>>> import numpy as np
>>> np.set_printoptions(suppress=True, linewidth=140)
>>> def rd(a):
...     return np.round(a, 3) + 0
... 
>>> m1 = np.load("a.npy")
>>> rd(m1)
array([[-0.042,  0.095, -0.009,  0.785, -0.198, -0.242, -0.399,  0.333,  0.072],
       [-0.541, -0.609,  0.12 ,  0.021, -0.306, -0.07 , -0.138, -0.259, -0.369],
       [-0.083,  0.049, -0.875,  0.087, -0.19 , -0.082,  0.35 ,  0.044, -0.226],
       [-0.042, -0.379, -0.177, -0.37 ,  0.277, -0.112, -0.277,  0.722, -0.005],
       [-0.624,  0.198,  0.136, -0.057, -0.261,  0.26 ,  0.333,  0.343,  0.431],
       [-0.458,  0.291, -0.125, -0.135,  0.399, -0.595, -0.188, -0.289,  0.2  ],
       [-0.083, -0.141, -0.386,  0.055,  0.122,  0.573, -0.484, -0.286,  0.403],
       [-0.25 ,  0.525,  0.038, -0.077,  0.124,  0.361, -0.295,  0.122, -0.638],
       [-0.167, -0.235,  0.065,  0.457,  0.705,  0.193,  0.395,  0.028, -0.111]])
>>> # keeps lengths
>>> rd(m1.T @ m1)
array([[1., 0., 0., 0., 0., 0., 0., 0., 0.],
       [0., 1., 0., 0., 0., 0., 0., 0., 0.],
       [0., 0., 1., 0., 0., 0., 0., 0., 0.],
       [0., 0., 0., 1., 0., 0., 0., 0., 0.],
       [0., 0., 0., 0., 1., 0., 0., 0., 0.],
       [0., 0., 0., 0., 0., 1., 0., 0., 0.],
       [0., 0., 0., 0., 0., 0., 1., 0., 0.],
       [0., 0., 0., 0., 0., 0., 0., 1., 0.],
       [0., 0., 0., 0., 0., 0., 0., 0., 1.]])
>>> rd(np.linalg.pinv(m1))
array([[-0.042, -0.541, -0.083, -0.042, -0.624, -0.458, -0.083, -0.25 , -0.167],
       [ 0.095, -0.609,  0.049, -0.379,  0.198,  0.291, -0.141,  0.525, -0.235],
       [-0.009,  0.12 , -0.875, -0.177,  0.136, -0.125, -0.386,  0.038,  0.065],
       [ 0.785,  0.021,  0.087, -0.37 , -0.057, -0.135,  0.055, -0.077,  0.457],
       [-0.198, -0.306, -0.19 ,  0.277, -0.261,  0.399,  0.122,  0.124,  0.705],
       [-0.242, -0.07 , -0.082, -0.112,  0.26 , -0.595,  0.573,  0.361,  0.193],
       [-0.399, -0.138,  0.35 , -0.277,  0.333, -0.188, -0.484, -0.295,  0.395],
       [ 0.333, -0.259,  0.044,  0.722,  0.343, -0.289, -0.286,  0.122,  0.028],
       [ 0.072, -0.369, -0.226, -0.005,  0.431,  0.2  ,  0.403, -0.638, -0.111]])
>>> rd(m1[:, 3] @ m1[:, 0])
np.float64(0.0)
>>> rd(np.linalg.svd(m1, compute_uv=False))
array([1., 1., 1., 1., 1., 1., 1., 1., 1.])
>>> x = np.array([0, 0, 2, 1, 2, 0, 2, 2, 1])
>>> rd(np.sort(np.abs(np.degrees(np.angle(np.linalg.eigvals(m1))))))
array([  0.   ,  64.641,  64.641, 136.348, 136.348, 145.119, 145.119, 174.933, 174.933])
>>> rd(np.linalg.inv(m1))
array([[-0.042, -0.541, -0.083, -0.042, -0.624, -0.458, -0.083, -0.25 , -0.167],
       [ 0.095, -0.609,  0.049, -0.379,  0.198,  0.291, -0.141,  0.525, -0.235],
       [-0.009,  0.12 , -0.875, -0.177,  0.136, -0.125, -0.386,  0.038,  0.065],
       [ 0.785,  0.021,  0.087, -0.37 , -0.057, -0.135,  0.055, -0.077,  0.457],
       [-0.198, -0.306, -0.19 ,  0.277, -0.261,  0.399,  0.122,  0.124,  0.705],
       [-0.242, -0.07 , -0.082, -0.112,  0.26 , -0.595,  0.573,  0.361,  0.193],
       [-0.399, -0.138,  0.35 , -0.277,  0.333, -0.188, -0.484, -0.295,  0.395],
       [ 0.333, -0.259,  0.044,  0.722,  0.343, -0.289, -0.286,  0.122,  0.028],
       [ 0.072, -0.369, -0.226, -0.005,  0.431,  0.2  ,  0.403, -0.638, -0.111]])
>>> rd(m1.T @ (m1 @ x))
array([0., 0., 2., 1., 2., 0., 2., 2., 1.])
>>> rd(np.abs(np.linalg.eigvals(m1)))
array([1., 1., 1., 1., 1., 1., 1., 1., 1.])
